$ ipython --no-banner

In [1]: import numpy as np

In [2]: import numpy.linalg as la

In [3]: np.set_printoptions(precision=2, suppress=True, linewidth=120, sign=" ")

In [4]: other = np.array([[-1, -3, 3, -3], [-1, 2, -3, -1], [1, 0, -1, 3], [-3, 0, -2, 1]])

In [5]: feats = np.triu(other, 1)

In [6]: feats
Out[6]: 
array([[ 0, -3,  3, -3],
       [ 0,  0, -3, -1],
       [ 0,  0,  0,  3],
       [ 0,  0,  0,  0]])

In [7]: rank = la.matrix_rank(feats)

In [8]: rank
Out[8]: np.int64(3)

In [9]: ns = la.svd(feats)[2][rank:].T

In [10]: np.allclose(feats @ ns, 0)
Out[10]: True

In [11]: ns[:, 0] / ns[np.abs(ns[:, 0]).round(6).argmax(), 0]
Out[11]: array([ 1.,  0.,  0.,  0.])

In [12]: [int(la.matrix_rank(np.delete(feats, i, axis=0))) for i in range(4)]
Out[12]: [2, 2, 2, 3]

In [13]: feats @ feats
Out[13]: 
array([[ 0,  0,  9, 12],
       [ 0,  0,  0, -9],
       [ 0,  0,  0,  0],
       [ 0,  0,  0,  0]])

In [14]: la.matrix_rank(feats - feats[0, 0] * np.eye(4))
Out[14]: np.int64(3)

In [15]: [int(la.matrix_rank(la.matrix_power(feats, p))) for p in range(1, 5)]
Out[15]: [3, 2, 1, 0]

In [16]: Uu, s, VT = la.svd(feats)

In [17]: s
Out[17]: array([ 5.63,  3.53,  1.36,  0.  ])

In [18]: other = Uu[:, :3] @ np.diag(s[:3]) @ VT[:3]

In [19]: round(la.norm(feats - other, 2), 2), s[3]
Out[19]: (np.float64(0.0), np.float64(0.0))

In [20]: round(la.norm(feats - other) / la.norm(feats), 2)
Out[20]: np.float64(0.0)

In [21]: other.round(2) + 0
Out[21]: 
array([[ 0., -3.,  3., -3.],
       [ 0.,  0., -3., -1.],
       [ 0.,  0.,  0.,  3.],
       [ 0.,  0.,  0.,  0.]])

In [22]: round(np.abs(feats - other).max(), 2)
Out[22]: np.float64(0.0)

In [23]: mat = np.load("dump.npy")

In [24]: mat
Out[24]: 
array([[ 1,  1,  1,  1,  1,  1,  1,  1],
       [ 1, -1, -1,  1,  1, -1, -1,  1],
       [ 1, -1,  1, -1, -1,  1, -1,  1],
       [ 1,  1, -1, -1, -1, -1,  1,  1],
       [ 1,  1,  1,  1, -1, -1, -1, -1],
       [ 1,  1, -1, -1,  1,  1, -1, -1]])

In [25]: r0 = np.array([-1, 0])

In [26]: np.correlate(mat[3], mat[0], "full")
Out[26]: array([ 1,  2,  1,  0, -1, -2, -1,  0, -1, -2, -1,  0,  1,  2,  1])

In [27]: np.polyval(r0, mat[3])
Out[27]: array([-1, -1,  1,  1,  1,  1, -1, -1])

In [28]: np.array([np.convolve(row, r0, "same") for row in mat])
Out[28]: 
array([[-1, -1, -1, -1, -1, -1, -1, -1],
       [-1,  1,  1, -1, -1,  1,  1, -1],
       [-1,  1, -1,  1,  1, -1,  1, -1],
       [-1, -1,  1,  1,  1,  1, -1, -1],
       [-1, -1, -1, -1,  1,  1,  1,  1],
       [-1, -1,  1,  1, -1, -1,  1,  1]])

In [29]: np.convolve(mat[3], r0)
Out[29]: array([-1, -1,  1,  1,  1,  1, -1, -1,  0])

In [30]: J = np.load("case18.npy")

In [31]: J
Out[31]: 
array([[-3.23,  7.22, -2.7 ],
       [-4.77, -5.19, -1.78],
       [-3.56, -2.73,  1.18],
       [-2.4 ,  4.74, -1.92],
       [-3.51,  6.16, -0.02],
       [-3.48, -2.45,  1.97],
       [-3.09, -3.98, -1.1 ],
       [-2.04, -0.61, -2.43],
       [-0.57,  0.4 , -3.37],
       [-0.73,  4.89,  0.31],
       [-0.79, -3.45, -1.02],
       [-0.8 , -3.31, -1.07],
       [-2.3 , -3.39, -0.54],
       [-0.3 ,  1.03, -3.07],
       [-1.04, -0.52, -1.37],
       [-3.34,  0.58, -3.77],
       [-2.58,  6.3 ,  0.81],
       [ 1.27, -0.16, -4.24],
       [-2.52, -3.23, -0.12],
       [-2.84, -3.26, -0.4 ],
       [-2.85,  4.78,  1.01],
       [-2.37,  4.11, -1.92],
       [-4.25, -5.52,  0.16],
       [-2.53, -0.38, -1.44],
       [-1.68, -4.8 ,  1.36],
       [-1.84, -0.95, -4.33],
       [-1.65, -0.99, -3.01],
       [-2.46,  4.28, -0.12],
       [-2.17,  2.99, -0.22],
       [-2.69, -4.32,  0.16],
       [-1.85,  4.8 ,  2.38]])

In [32]: Xs = J - J.mean(axis=0)

In [33]: Uu, s, VT = la.svd(Xs, full_matrices=False)

In [34]: np.searchsorted(np.cumsum(s ** 2) / (s ** 2).sum(), 0.9) + 1
Out[34]: np.int64(2)

In [35]: la.matrix_rank(Xs)
Out[35]: np.int64(3)

In [36]: np.round(VT[0] * np.sign(VT[0, np.abs(VT[0]).argmax()]), 2) + 0
Out[36]: array([ 0.03,  1.  ,  0.  ])

In [37]: s
Out[37]: array([ 21.32,  10.32,   6.09])

In [38]: s ** 2 / (s ** 2).sum()
Out[38]: array([ 0.76,  0.18,  0.06])

In [39]: np.abs(VT[-1])
Out[39]: array([ 0.93,  0.03,  0.38])

In [40]: (np.sign(Uu[:, 0]) == np.sign(Uu[0, 0])).astype(int)
Out[40]: 
array([ 1,  0,  0,  1,  1,  0,  0,  0,  1,  1,  0,  0,  0,  1,  0,  1,  1,  0,  0,  0,  1,  1,  0,  0,  0,  0,  0,  1,
        1,  0,  1])

In [41]: round(float((s ** 2).sum() ** 2 / (s ** 4).sum()), 2)
Out[41]: 1.63

In [42]: C2 = np.cov(J, rowvar=False)

In [43]: J.std(axis=0)
Out[43]: array([ 1.24,  3.83,  1.77])

In [44]: round(float(np.corrcoef(J[:, 2], J[:, 0])[0, 1]), 2)
Out[44]: -0.36

In [45]: np.argwhere(np.triu(np.abs(np.corrcoef(J.T)) > 0.8, 1))
Out[45]: array([], shape=(0, 2), dtype=int64)

In [46]: np.round(np.corrcoef(J.T), 2) + 0
Out[46]: 
array([[ 1.  ,  0.09, -0.36],
       [ 0.09,  1.  ,  0.  ],
       [-0.36,  0.  ,  1.  ]])

In [47]: C2.round(2) + 0
Out[47]: 
array([[ 1.58,  0.46, -0.81],
       [ 0.46, 15.13,  0.  ],
       [-0.81,  0.  ,  3.23]])

In [48]: np.argsort(-J.std(axis=0).round(6), kind="stable")
Out[48]: array([ 1,  2,  0])
